In [1]: import numpy as np

In [2]: from numpy import linalg as LA

In [3]: np.set_printoptions(precision=2, suppress=True, linewidth=120, sign=" ")

In [4]: feats = np.load("dump.npy")

In [5]: print(feats)
[[  3   4   5   6]
 [  7   8   9  10]
 [ 11  12  13  14]
 [ 15  16  17  18]
 [ 19  20  21  22]
 [ 23  24  25  26]]

In [6]: rank = LA.matrix_rank(feats)

In [7]: print(rank)
2

In [8]: ns = LA.svd(feats)[2][rank:].T

In [9]: print(np.allclose(feats @ ns, 0))
True

In [10]: print(np.round(feats @ ns, 2) + 0)
[[ 0.  0.]
 [ 0.  0.]
 [ 0.  0.]
 [ 0.  0.]
 [ 0.  0.]
 [ 0.  0.]]

In [11]: print(ns.shape)
(4, 2)

In [12]: print([int(LA.matrix_rank(np.delete(feats, i, axis=0))) for i in range(6)])
[2, 2, 2, 2, 2, 2]

In [13]: print(LA.matrix_rank(feats, rtol=0.1))
1

In [14]: print([round(float(x), 2) for x in LA.svd(feats, compute_uv=False)[:3]])
[78.68, 2.33, 0.0]

In [15]: print(round(float(LA.norm(feats, 2) / LA.norm(feats)), 2))
1.0

In [16]: print(np.argsort(-LA.norm(feats, axis=0).round(6), kind="stable")[:3])
[ 3  2  1]

In [17]: print(LA.cond(feats) > 100)
True

In [18]: Uu, sigma, Vh = LA.svd(feats)

In [19]: print(sigma.round(2) + 0)
[ 78.68   2.33   0.     0.  ]

In [20]: other = Uu[:, :2] @ np.diag(sigma[:2]) @ Vh[:2]

In [21]: print(LA.matrix_rank(other))
2

In [22]: print(round(float(np.abs(feats - other).max()), 2))
0.0

In [23]: print(LA.norm(feats, axis=0))
[ 35.97  38.16  40.37  42.61]

In [24]: print(round(LA.norm(feats) ** 2 / LA.norm(feats, 2) ** 2, 2))
1.0

In [25]: print(round(float(LA.norm(feats, 1)), 2), np.round(LA.norm(feats, np.inf), 2))
96.0 98.0

In [26]: print(np.round(LA.norm(feats[1], 1), 2), np.round(LA.norm(feats[1], np.inf), 2))
34.0 10.0

In [27]: print(LA.norm(feats, axis=1).argmax())
5

In [28]: rng = np.random.default_rng(604036)

In [29]: other = feats + rng.integers(-2, 3, (6, 2)) @ rng.integers(-2, 3, (2, 4))

In [30]: print(other)
[[ 3  0  7 -2]
 [ 7 11  7 16]
 [11 14 11 18]
 [15 19 15 24]
 [19 17 22 16]
 [23 20 27 18]]

In [31]: print(np.round(LA.svd(other - feats, compute_uv=False), 2) + 0)
[ 18.29   1.21   0.     0.  ]

In [32]: K = np.load("block16.npy")

In [33]: print(K)
[[-0.64 -0.08]
 [ 0.34 -0.1 ]
 [ 0.24 -0.3 ]
 [ 0.21 -0.63]
 [ 0.4   0.68]
 [-0.46  0.19]]

In [34]: other = np.c_[K[:, :1] @ np.array([[1]]), np.array([-3, 2, -5, -2, 3, 0])]

In [35]: print(other)
[[-0.64 -3.  ]
 [ 0.34  2.  ]
 [ 0.24 -5.  ]
 [ 0.21 -2.  ]
 [ 0.4   3.  ]
 [-0.46  0.  ]]

In [36]: print(LA.norm(other - K @ LA.lstsq(K, other)[0], axis=0))
[ 0.   4.8]

In [37]: blk = np.stack([K, 5 * K, K[::-1]])

In [38]: print(blk.sum(axis=0))
[[-4.31 -0.31]
 [ 2.42  0.09]
 [ 1.68 -2.4 ]
 [ 1.53 -4.05]
 [ 2.72  4.01]
 [-3.39  1.03]]

In [39]: print(blk.shape)
(3, 6, 2)

In [40]: print(LA.matrix_rank(blk))
[ 2  2  2]

In [41]: print(LA.matrix_rank(blk.reshape(3, -1)))
2

In [42]: q, Rm = LA.qr(K)

In [43]: print(np.trace(q @ q.T))
2.0

In [44]: print(q @ Rm)
[[-0.64 -0.08]
 [ 0.34 -0.1 ]
 [ 0.24 -0.3 ]
 [ 0.21 -0.63]
 [ 0.4   0.68]
 [-0.46  0.19]]

In [45]: z = rng.permutation(2)

In [46]: other = K[:, z] * rng.choice([-1, 1], 2)

In [47]: print(other)
[[ 0.08 -0.64]
 [ 0.1   0.34]
 [ 0.3   0.24]
 [ 0.63  0.21]
 [-0.68  0.4 ]
 [-0.19 -0.46]]

In [48]: Uu, _, Vh = LA.svd(K.T @ other)

In [49]: print(z)
[ 1  0]

In [50]: print(Uu @ Vh)
[[ 0.  1.]
 [-1.  0.]]

In [51]: print(np.round(LA.lstsq(K, other)[0], 2) + 0)
[[ 0.  1.]
 [-1.  0.]]

In [52]: P = K @ LA.solve(K.T @ K, K.T)

In [53]: print(P @ K[:, 1])
[-0.08 -0.1  -0.3  -0.63  0.68  0.19]

In [54]: print(LA.matrix_rank(np.eye(6) - P))
4

In [55]: print(np.round((np.eye(6) - P) @ K, 2) + 0)
[[ 0.  0.]
 [ 0.  0.]
 [ 0.  0.]
 [ 0.  0.]
 [ 0.  0.]
 [ 0.  0.]]

In [56]: print(np.round(LA.eigvalsh(P), 2) + 0)
[ 0.  0.  0.  0.  1.  1.]

In [57]: print(np.allclose(P @ P, P))
True

In [58]: M = np.load("run17.npy")

In [59]: print(M)
[[ -2.92 -13.41   2.09  -0.31   0.65   0.51]
 [  1.67  -7.83   3.93   0.58   4.18   0.35]
 [ -2.82  -5.78  -4.93  -1.67  -4.53   1.3 ]
 [ -0.26  -1.15  -6.74  -0.55   4.3    0.01]
 [  0.89 -17.86   2.49  -0.12   3.33  -0.15]
 [  0.54  18.8    5.65   0.11   4.57   0.52]
 [ -2.33 -15.69  10.21  -0.14   1.84  -0.8 ]
 [  4.68  -9.32   1.05   2.09  -1.24   1.13]
 [  4.19 -26.54 -12.8   -2.73  -3.16  -0.49]
 [ -2.32   9.93   0.13   0.73   4.98  -0.35]
 [  3.64   2.87  12.62  -1.06  -0.24   0.62]
 [  1.67  -6.71 -16.11   2.96   2.14  -0.61]
 [ -2.94 -17.18  -1.03   2.18  -2.4    0.36]
 [  3.35  25.5  -17.64   0.26  -4.22   1.09]
 [  4.49  -6.39  10.28  -0.69 -13.31   0.19]
 [  3.41 -14.33  -1.49  -1.51   5.8    1.13]
 [ -2.12  -0.45 -10.32   0.04  -1.64  -0.53]
 [ -1.62 -11.06  -8.05   1.2   -8.9   -0.37]
 [  0.33  25.05  15.53  -2.7   -2.74   0.1 ]
 [  1.79  -0.75   0.98  -0.92  -0.45  -0.11]
 [ -1.39   6.23 -12.54   2.07  -7.78  -0.67]
 [ -1.76  10.12 -13.4   -0.69  -7.82  -0.11]
 [  2.79  -7.2    5.17   1.13   7.39  -0.83]
 [  1.43   7.45  14.94   1.44 -17.15   0.07]]

In [60]: blk = np.stack([M, 4 * M, M[::-1]])

In [61]: print(LA.matrix_rank(blk))
[ 6  6  6]

In [62]: print(np.einsum("bij,cij->bc", blk, blk))
[[   7716.28   30865.14    1996.04]
 [  30865.14  123460.56    7984.14]
 [   1996.04    7984.14    7716.28]]

In [63]: print(LA.norm(blk, axis=(1, 2)))
[  87.84  351.37   87.84]

In [64]: print(blk.shape)
(3, 24, 6)

In [65]: print((blk @ M.T).shape)
(3, 24, 24)

In [66]: C2 = np.cov(M, rowvar=False)

In [67]: print(M.std(axis=0))
[  2.54  13.23   9.62   1.46   6.03   0.63]

In [68]: print(np.round(np.corrcoef(M.T), 2) + 0)
[[ 1.   -0.03  0.14 -0.12  0.    0.24]
 [-0.03  1.    0.06 -0.04 -0.17  0.15]
 [ 0.14  0.06  1.   -0.19  0.    0.1 ]
 [-0.12 -0.04 -0.19  1.   -0.05 -0.21]
 [ 0.   -0.17  0.   -0.05  1.   -0.02]
 [ 0.24  0.15  0.1  -0.21 -0.02  1.  ]]

In [69]: print(C2.shape)
(6, 6)

In [70]: print(np.argwhere(np.triu(np.abs(np.corrcoef(M.T)) > 0.8, 1)))
[]

In [71]: print(np.median(M, axis=0))
[ 0.72 -6.08  0.55 -0.04 -0.84  0.04]

In [72]: P = M @ LA.solve(M.T @ M, M.T)

In [73]: print(np.allclose(P @ P, P))
True

In [74]: print(np.trace(P))
6.0

In [75]: print(LA.matrix_rank(np.eye(24) - P))
18

In [76]: q, Rm = LA.qr(M)

In [77]: print(round(abs(Rm[0, 0]), 2), np.round(LA.norm(M[:, 0]), 2))
12.79 12.79

In [78]: print(np.allclose(Rm.T @ Rm, M.T @ M))
True

In [79]: print(q.shape, Rm.shape)
(24, 6) (6, 6)

In [80]: print(np.round(q.T @ q, 2) + 0)
[[ 1.  0.  0.  0.  0.  0.]
 [ 0.  1.  0.  0.  0.  0.]
 [ 0.  0.  1.  0.  0.  0.]
 [ 0.  0.  0.  1.  0.  0.]
 [ 0.  0.  0.  0.  1.  0.]
 [ 0.  0.  0.  0.  0.  1.]]

In [81]: x = np.array([2, -1, 1, -2, 1, -2])

In [82]: y = M @ x

In [83]: print(LA.solve(M.T @ M, M.T @ y))
[ 2. -1.  1. -2.  1. -2.]

In [84]: y = y + 0.05 * rng.normal(size=24)

In [85]: print(y)
[  9.86  17.39  -8.58  -0.7   26.    -8.7   24.96  11.99  25.48 -10.23  17.71  -8.64   2.85 -43.37  13.37  26.15 -14.78
 -10.75  -6.32   6.81 -32.14 -33.2   24.77  -9.8 ]

In [86]: beta, *_ = LA.lstsq(M, y)

In [87]: print(np.round(M.T @ (y - M @ beta), 2) + 0)
[ 0.  0.  0.  0.  0.  0.]

In [88]: arr = np.load("x.npy")

In [89]: print(arr)
[[-0.8  -1.2  -1.    1.6  -0.9   0.3 ]
 [-1.4   0.3   0.   -0.8  -0.6  -0.6 ]
 [-1.6  -0.9   0.5   0.2   0.3   1.9 ]
 [ 0.3   0.5   0.   -0.2  -0.2  -1.  ]
 [-0.9   0.4   0.4  -0.3   0.7   0.8 ]
 [ 1.4   0.2   1.6  -1.6  -1.    2.7 ]
 [-1.75 -0.65  0.77  0.21  0.13  1.63]
 [-0.5   1.6  -1.    1.    2.    1.4 ]]

In [90]: x = np.array([0, 2, -2, -1, 1, 1])

In [91]: y = arr @ x

In [92]: print(np.round(LA.pinv(arr) @ arr, 2) + 0)
[[ 1.  0.  0.  0.  0.  0.]
 [ 0.  1.  0.  0.  0.  0.]
 [ 0.  0.  1.  0.  0.  0.]
 [ 0.  0.  0.  1.  0.  0.]
 [ 0.  0.  0.  0.  1.  0.]
 [ 0.  0.  0.  0.  0.  1.]]

In [93]: print(np.round(LA.lstsq(arr, y)[0], 2) + 0)
[ 0.  2. -2. -1.  1.  1.]

In [94]: print(np.round(LA.solve(arr.T @ arr, arr.T @ y), 2) + 0)
[ 0.  2. -2. -1.  1.  1.]

In [95]: y = y + 0.02 * rng.normal(size=8)

In [96]: print(y)
[-2.6   0.21 -0.76 -0.03  1.85  0.48 -1.32  7.6 ]

In [97]: beta, *_ = LA.lstsq(arr, y)

In [98]: print(beta.round())
[-0.  2. -2. -1.  1.  1.]

In [99]: print(np.round(arr.T @ (y - arr @ beta), 2) + 0)
[ 0.  0.  0.  0.  0.  0.]

In [100]: x = np.array([-9, 3, 8, 3, -7, -3])

In [101]: y = arr @ x

In [102]: beta, lr = np.zeros(6), 1 / LA.norm(arr, 2) ** 2

In [103]: for i in range(6):
     ...:     beta -= lr * arr.T @ (arr @ beta - y)
     ...:     if i % 2 == 0: print(i, round(LA.norm(arr @ beta - y), 2))
     ...: 
0 17.18
2 8.59
4 5.8

In [104]: print(beta)
[-7.4  -2.5   2.17 -2.21 -3.42 -1.84]

In [105]: other = np.array([[-3, 2], [3, -2]])

In [106]: mat = np.kron(np.eye(2, dtype=int), other)

In [107]: print(mat)
[[-3  2  0  0]
 [ 3 -2  0  0]
 [ 0  0 -3  2]
 [ 0  0  3 -2]]

In [108]: print(mat.reshape(-1, 2))
[[-3  2]
 [ 0  0]
 [ 3 -2]
 [ 0  0]
 [ 0  0]
 [-3  2]
 [ 0  0]
 [ 3 -2]]

In [109]: print(mat.ravel(order="F"))
[-3  3  0  0  2 -2  0  0  0  0 -3  3  0  0  2 -2]

In [110]: blk = mat.reshape(4, 2, -1)

In [111]: print(blk[:, 0])
[[-3  2]
 [ 3 -2]
 [ 0  0]
 [ 0  0]]

In [112]: print(np.swapaxes(blk, 1, 2)[3])
[[ 0  3]
 [ 0 -2]]

In [113]: P = np.triu(np.array([[3, 0, 4, 2], [4, 4, 4, 1], [4, 1, 3, 4], [3, 3, 3, 0]]), 1) + np.eye(4)

In [114]: other = P @ mat @ LA.inv(P)

In [115]: print(np.trace(other), np.trace(mat))
-10.0 -10

In [116]: print(round(float(LA.det(other)), 2))
0.0

In [117]: print(other)
[[ -3.   2.  -2.  16.]
 [  3.  -2. -13.  54.]
 [  0.   0.   9. -42.]
 [  0.   0.   3. -14.]]

In [118]: print(np.argsort(-LA.norm(mat, axis=0).round(6), kind="stable")[:3])
[ 0  2  1]

In [119]: print(LA.matrix_rank(mat, rtol=0.1))
2

In [120]: print(np.round(LA.norm(mat, 2) / LA.norm(mat), 2))
0.71

In [121]: print([round(float(x), 2) for x in LA.svd(mat, compute_uv=False)[:3]])
[5.1, 5.1, 0.0]

In [122]: E = np.array([[6, 0, 1, 0, 0],
     ...:     [1, 3, 9, 0, 0],
     ...:     [1, 5, 7, 0, 0],
     ...:     [0, 0, 0, 0, 7],
     ...:     [0, 0, 0, 0, 5]])

In [123]: print(np.round(LA.det(E), 2))
0.0

In [124]: print(np.flatnonzero(LA.matrix_power((E != 0) + (E.T != 0) + np.eye(5), 5)[2]))
[ 0  1  2]

In [125]: other = np.array([[-1, 1], [0, 0], [-1, 0], [0, -1], [-1, -1]])

In [126]: print(LA.matrix_rank(E @ other))
2

In [127]: print(np.vstack([E, other.T]).shape)
(7, 5)

In [128]: print(np.einsum("ik,kj->ij", E, other))
[[ -7   6]
 [-10   1]
 [ -8   1]
 [ -7  -7]
 [ -5  -5]]

In [129]: print(other.T @ E.T)
[[ -7 -10  -8  -7  -5]
 [  6   1   1  -7  -5]]

In [130]: print(np.einsum("ik,kj->ji", E, other))
[[ -7 -10  -8  -7  -5]
 [  6   1   1  -7  -5]]

In [131]: print(np.round(np.trace(LA.pinv(E) @ E), 2))
4.0

In [132]: print(np.allclose(E[:-1].T @ LA.lstsq(E[:-1].T, E[-1])[0], E[-1]))
True

In [133]: Uu, sigma, Vh = LA.svd(E)

In [134]: V = Vh[:(sigma > 1e-8).sum()]

In [135]: x = E[0] + 3 * E[3] + rng.integers(2) * np.eye(5)[3]

In [136]: print(x)
[  6.   0.   1.   1.  21.]

In [137]: print(np.diag(V.T @ V))
[ 1.  1.  1.  0.  1.]

In [138]: print(round(LA.norm(x - V.T @ V @ x), 2))
1.0

In [139]: print(np.allclose(V.T @ V @ x, x))
False

In [140]: F = np.load("layer18.npy")

In [141]: print(F)
[[ 2.  1.  0.  0.  0.]
 [ 0.  2.  1.  0.  0.]
 [ 0.  0.  2.  1.  0.]
 [ 0.  0.  0.  2.  1.]
 [ 0.  0.  0.  0.  2.]]

In [142]: q = F.astype(float).copy()

In [143]: for j in range(5):
     ...:     q[:, j] -= q[:, :j] @ (q[:, :j].T @ q[:, j])
     ...:     q[:, j] /= LA.norm(q[:, j])
     ...: 

In [144]: print(q)
[[ 1.  0.  0.  0.  0.]
 [ 0.  1.  0.  0.  0.]
 [ 0.  0.  1.  0.  0.]
 [ 0.  0.  0.  1.  0.]
 [ 0.  0.  0.  0.  1.]]

In [145]: print(q.T @ F)
[[ 2.  1.  0.  0.  0.]
 [ 0.  2.  1.  0.  0.]
 [ 0.  0.  2.  1.  0.]
 [ 0.  0.  0.  2.  1.]
 [ 0.  0.  0.  0.  2.]]

In [146]: print(q.T @ q)
[[ 1.  0.  0.  0.  0.]
 [ 0.  1.  0.  0.  0.]
 [ 0.  0.  1.  0.  0.]
 [ 0.  0.  0.  1.  0.]
 [ 0.  0.  0.  0.  1.]]

In [147]: other = LA.inv(F)

In [148]: print(LA.det(F) * other)
[[16. -8.  4. -2.  1.]
 [ 0. 16. -8.  4. -2.]
 [ 0.  0. 16. -8.  4.]
 [ 0.  0.  0. 16. -8.]
 [ 0.  0.  0.  0. 16.]]

In [149]: print(F @ other)
[[ 1.  0.  0.  0.  0.]
 [ 0.  1.  0.  0.  0.]
 [ 0.  0.  1.  0.  0.]
 [ 0.  0.  0.  1.  0.]
 [ 0.  0.  0.  0.  1.]]

In [150]: print(round(float(LA.slogdet(F)[0]), 2))
1.0
